$ ipython --no-banner

In [1]: import numpy as np

In [2]: np.set_printoptions(suppress=True, linewidth=200)

In [3]: X = np.array([[1, 1, -2], [-3, -3, -1], [3, -3, 1], [-3, 3, -2]])

In [4]: X
Out[4]: 
array([[ 1,  1, -2],
       [-3, -3, -1],
       [ 3, -3,  1],
       [-3,  3, -2]])

In [5]: M2 = np.c_[X[:, :2] @ np.array([[3, 1], [2, 1]]), np.array([2, 1, 0, 2])]

In [6]: M2
Out[6]: 
array([[  5,   2,   2],
       [-15,  -6,   1],
       [  3,   0,   0],
       [ -3,   0,   2]])

In [7]: np.linalg.matrix_rank(np.c_[X, M2])
Out[7]: np.int64(4)

In [8]: np.round(np.linalg.lstsq(X, M2[:, 0])[0], 3) + 0
Out[8]: array([3., 2., 0.])

In [9]: np.round(np.linalg.norm(M2 - X @ np.linalg.lstsq(X, M2)[0], axis=0), 3) + 0
Out[9]: array([0.   , 0.   , 0.674])

In [10]: proj = M2 @ np.linalg.solve(M2.T @ M2, M2.T)

In [11]: np.round(np.diag(proj), 3)
Out[11]: array([0.739, 0.971, 0.645, 0.645])

In [12]: round(float(np.trace(proj)), 3)
Out[12]: 3.0

In [13]: np.allclose(proj @ proj, proj)
Out[13]: True

In [14]: proj.round(3)
Out[14]: 
array([[ 0.739, -0.087,  0.304,  0.304],
       [-0.087,  0.971,  0.101,  0.101],
       [ 0.304,  0.101,  0.645, -0.355],
       [ 0.304,  0.101, -0.355,  0.645]])

In [15]: np.round((np.eye(4) - proj) @ M2, 3) + 0
Out[15]: 
array([[0., 0., 0.],
       [0., 0., 0.],
       [0., 0., 0.],
       [0., 0., 0.]])

In [16]: np.round(np.linalg.eigvalsh(proj), 3) + 0
Out[16]: array([0., 1., 1., 1.])

In [17]: proj = X @ np.linalg.solve(X.T @ X, X.T)

In [18]: np.trace(proj)
Out[18]: np.float64(3.0)

In [19]: np.linalg.matrix_rank(np.eye(4) - proj)
Out[19]: np.int64(1)

In [20]: proj.round(3)
Out[20]: 
array([[ 0.917, -0.028,  0.194,  0.194],
       [-0.028,  0.991,  0.065,  0.065],
       [ 0.194,  0.065,  0.546, -0.454],
       [ 0.194,  0.065, -0.454,  0.546]])

In [21]: np.round((np.eye(4) - proj) @ X, 3) + 0
Out[21]: 
array([[0., 0., 0.],
       [0., 0., 0.],
       [0., 0., 0.],
       [0., 0., 0.]])

In [22]: np.round(np.linalg.eigvalsh(proj), 3) + 0
Out[22]: array([0., 1., 1., 1.])

In [23]: E = np.load("a.npy")

In [24]: E.round(3)
Out[24]: 
array([[0.333, 0.   , 0.333, 0.   , 0.333],
       [0.   , 1.   , 0.   , 0.   , 0.   ],
       [0.   , 0.25 , 0.5  , 0.25 , 0.   ],
       [0.   , 0.   , 0.   , 1.   , 0.   ],
       [0.   , 0.   , 0.   , 0.   , 1.   ]])

In [25]: W = np.array([[4, 1], [-5, 3], [5, -1], [1, 4], [2, -9]])

In [26]: coef = np.array([0, 1])

In [27]: hid = np.maximum(E @ W + coef, 0)

In [28]: (hid > 0).mean(axis=0)
Out[28]: array([0.8, 0.6])

In [29]: np.linalg.matrix_rank(hid)
Out[29]: np.int64(2)

In [30]: C = np.array([[3, -1], [-1, 2]])

In [31]: (hid @ C).round(6).argmax(axis=1)
Out[31]: array([0, 1, 1, 1, 0])
